$ ipython --no-banner

In [1]: import numpy as np

In [2]: import numpy.linalg as la

In [3]: np.set_printoptions(precision=1, suppress=True, linewidth=100)

In [4]: X = np.array([[3.8, 5.2, 4.0],
   ...:     [-0.6, -3.7, -4.2],
   ...:     [5.2, 13.2, 14.0],
   ...:     [-5.9, -13.2, -14.1],
   ...:     [-1.1, -1.3, -1.1],
   ...:     [0.1, -1.9, -2.5],
   ...:     [6.2, 12.1, 12.1],
   ...:     [-3.9, -10.5, -11.4],
   ...:     [-6.9, -11.3, -10.7],
   ...:     [2.8, 3.9, 3.0],
   ...:     [-2.4, -2.6, -2.0],
   ...:     [-5.4, -10.8, -10.8],
   ...:     [2.9, 5.6, 5.0]])

In [5]: print(round(la.norm(X, 2) / la.norm(X), 1))
1.0

In [6]: print(round(np.log10(la.cond(X))))
2

In [7]: K = np.diag(np.array([-1, 1, 0, 0])) + 3 * np.eye(4, k=1) + 3 * np.eye(4, k=-1)

In [8]: print(K)
[[-1.  3.  0.  0.]
 [ 3.  1.  3.  0.]
 [ 0.  3.  0.  3.]
 [ 0.  0.  3.  0.]]

In [9]: out = la.inv(K)

In [10]: print(round(float(la.slogdet(K)[0]), 1))
1.0

In [11]: print(np.round(K @ out, 1) + 0)
[[1. 0. 0. 0.]
 [0. 1. 0. 0.]
 [0. 0. 1. 0.]
 [0. 0. 0. 1.]]

In [12]: print(out)
[[-0.1  0.3  0.  -0.3]
 [ 0.3  0.1  0.  -0.1]
 [ 0.   0.   0.   0.3]
 [-0.3 -0.1  0.3  0.1]]

In [13]: print(np.all(la.eigvalsh(K) > 0))
False

In [14]: print([round(float(la.det(K[:i, :i])), 2) + 0 for i in range(1, 5)])
[-1.0, -10.0, 9.0, 90.0]

In [15]: feats = np.array([[-1, 0, 0, 0], [0, -3, 5, -2], [0, 2, -5, 3], [0, 2, 1, 2]])

In [16]: # splits into 2 blocks

In [17]: t = np.radians(90)

In [18]: Rm = np.eye(4)

In [19]: Rm[1, 1] = Rm[2, 2] = np.cos(t)

In [20]: Rm[1, 2], Rm[2, 1] = -np.sin(t), np.sin(t)

In [21]: print(Rm.round(1) + 0)
[[ 1.  0.  0.  0.]
 [ 0.  0. -1.  0.]
 [ 0.  1.  0.  0.]
 [ 0.  0.  0.  1.]]

In [22]: out = feats @ Rm.T

In [23]: print(out)
[[-1.  0.  0.  0.]
 [ 0. -5. -3. -2.]
 [ 0.  5.  2.  3.]
 [ 0. -1.  2.  2.]]

In [24]: print(np.abs(out - feats).max(axis=0))
[0. 3. 8. 0.]

In [25]: print(np.round(la.det(Rm), 1), np.trace(Rm))
1.0 2.0

In [26]: print(la.svd(feats, compute_uv=False), la.svd(out, compute_uv=False))
[8.7 2.9 1.  1. ] [8.7 2.9 1.  1. ]
